>>> import numpy as np
>>> from numpy import linalg as LA
>>> np.set_printoptions(precision=1, suppress=True, linewidth=140, sign=" ")
>>> def tidy(a):
...     return np.round(a, 1) + 0
... 
>>> A = np.array([[9.9, 8.8, -8.7],
...     [7.3, 6.7, -8.2],
...     [8.2, 9.3, -8.9],
...     [8.7, 9.6, -8.3],
...     [9.0, 10.5, -8.6],
...     [7.6, 8.4, -9.4],
...     [8.1, 8.5, -9.1],
...     [8.5, 8.9, -9.2],
...     [7.8, 8.7, -10.0],
...     [9.5, 8.6, -11.2],
...     [10.4, 8.9, -8.5],
...     [9.0, 9.8, -8.5],
...     [8.5, 10.5, -10.1],
...     [8.5, 7.0, -10.8],
...     [9.8, 8.9, -9.9],
...     [11.4, 11.1, -8.3]])
>>> A
array([[  9.9,   8.8,  -8.7],
       [  7.3,   6.7,  -8.2],
       [  8.2,   9.3,  -8.9],
       [  8.7,   9.6,  -8.3],
       [  9. ,  10.5,  -8.6],
       [  7.6,   8.4,  -9.4],
       [  8.1,   8.5,  -9.1],
       [  8.5,   8.9,  -9.2],
       [  7.8,   8.7, -10. ],
       [  9.5,   8.6, -11.2],
       [ 10.4,   8.9,  -8.5],
       [  9. ,   9.8,  -8.5],
       [  8.5,  10.5, -10.1],
       [  8.5,   7. , -10.8],
       [  9.8,   8.9,  -9.9],
       [ 11.4,  11.1,  -8.3]])
>>> print(tidy(LA.norm(A, 2) / LA.norm(A)))
1.0
>>> tidy(np.abs(LA.svd(A)[2][-1]))
array([ 0.8,  0.6,  0.1])
>>> LA.matrix_rank(A, rtol=0.1)
np.int64(1)
>>> LA.cond(A) > 100
np.False_
>>> C = A[[9, 1]].astype(float)
>>> for _ in range(7):
...     idx = LA.norm(A[:, None] - C, axis=-1).argmin(axis=1)
...     C = np.array([A[idx == j].mean(axis=0) for j in range(2)])
... 
>>> idx
array([ 0,  1,  0,  0,  0,  1,  1,  0,  1,  0,  0,  0,  0,  1,  0,  0])
>>> np.abs(C[1] - C[0]).argmax()
np.int64(1)
>>> U, sig, Vt = LA.svd(A)
>>> np.argmax(sig[:-1] / (sig[1:] + 1e-6)) + 1
np.int64(1)
>>> Y = U[:, :1] @ np.diag(sig[:1]) @ Vt[:1]
>>> print(tidy(np.abs(A - Y).max()))
2.1
>>> x0 = np.array([6, 9, 7])
>>> a = np.maximum(A @ x0, 0)
>>> np.tanh(A @ x0)
array([ 1.,  1.,  1.,  1.,  1.,  1.,  1.,  1.,  1.,  1.,  1.,  1.,  1.,  1.,  1.,  1.])
>>> A * (a > 1e-9)[:, None]
array([[  9.9,   8.8,  -8.7],
       [  7.3,   6.7,  -8.2],
       [  8.2,   9.3,  -8.9],
       [  8.7,   9.6,  -8.3],
       [  9. ,  10.5,  -8.6],
       [  7.6,   8.4,  -9.4],
       [  8.1,   8.5,  -9.1],
       [  8.5,   8.9,  -9.2],
       [  7.8,   8.7, -10. ],
       [  9.5,   8.6, -11.2],
       [ 10.4,   8.9,  -8.5],
       [  9. ,   9.8,  -8.5],
       [  8.5,  10.5, -10.1],
       [  8.5,   7. , -10.8],
       [  9.8,   8.9,  -9.9],
       [ 11.4,  11.1,  -8.3]])
>>> hat = A @ LA.solve(A.T @ A, A.T)
>>> tidy(LA.eigvalsh(hat))
array([ 0.,  0.,  0.,  0.,  0.,  0.,  0.,  0.,  0.,  0.,  0.,  0.,  0.,  1.,  1.,  1.])
>>> tidy(np.trace(hat))
np.float64(3.0)
>>> data = np.loadtxt("mat.csv", delimiter=",")
>>> data
array([[-1.,  0.,  1., -1.],
       [ 2.,  1.,  1.,  2.],
       [ 0., -2., -1., -1.],
       [ 3.,  2.,  3.,  3.]])
>>> LA.lstsq(data[:-1].T, data[-1])[2]
np.int32(3)
>>> np.allclose(data[:-1].T @ LA.lstsq(data[:-1].T, data[-1])[0], data[-1])
True
>>> print(tidy(np.trace(LA.pinv(data) @ data)))
3.0
>>> tidy(data @ LA.pinv(data) @ data)
array([[-1.,  0.,  1., -1.],
       [ 2.,  1.,  1.,  2.],
       [ 0., -2., -1., -1.],
       [ 3.,  2.,  3.,  3.]])
>>> U, sig, Vt = LA.svd(data)
>>> V = Vt[:(sig > 1e-8).sum()]
>>> rng = np.random.default_rng(52)
>>> x0 = data[3] + 3 * data[2] + rng.integers(2) * np.eye(4)[0]
>>> print(x0)
[ 4. -4.  0.  0.]
>>> np.allclose(V.T @ V @ x0, x0)
False
>>> print(LA.matrix_rank(data, rtol=0.1))
3
>>> print([round(float(x), 1) for x in LA.svd(data, compute_uv=False)[:3]])
[6.6, 2.0, 1.3]
>>> LA.cond(data) > 100
np.True_
>>> K = np.load("x.npy")
>>> print(tidy(K))
[[ 0.7 -0.3 -0.4 -0.4]
 [-0.3  0.7 -0.4 -0.4]
 [-0.4 -0.4  0.3 -0.7]
 [-0.4 -0.4 -0.7  0.3]]
>>> idx = rng.permutation(4)
>>> idx
array([ 2,  3,  1,  0])
>>> Y = K[idx][:, idx]
>>> np.allclose(Y, K)
False
>>> tidy(np.sort(np.abs(LA.eigvals(Y))))
array([ 1.,  1.,  1.,  1.])
>>> M = np.load("case10.npy")
>>> M
array([[ 3,  0,  0,  0],
       [ 0,  0,  0,  0],
       [ 0,  0,  1,  0],
       [ 0,  0,  0,  0]])
>>> tidy(np.sort(np.abs(LA.eigvals(K))))
array([ 1.,  1.,  1.,  1.])
>>> print(tidy(K @ K))
[[ 1.  0.  0.  0.]
 [ 0.  1.  0.  0.]
 [ 0.  0.  1.  0.]
 [ 0.  0.  0.  1.]]
>>> print(np.trace(K))
2.0
>>> np.allclose(K, K.T)
True
>>> E = np.array([[-2, 0, -2, -1], [-1, -2, 3, 2], [0, 2, 1, -1]]) * (rng.random((3, 4)) < 0.3)
>>> E
array([[ 0,  0,  0,  0],
       [ 0, -2,  3,  0],
       [ 0,  0,  1, -1]])
>>> # looks like rank 2
>>> [round(float(x), 1) for x in LA.svd(E, compute_uv=False)[:3]]
[3.7, 1.1, 0.0]
>>> LA.cond(E) > 100
np.True_
>>> np.argsort(-LA.norm(E, axis=0).round(6), kind="stable")[:3]
array([ 2,  1,  3])
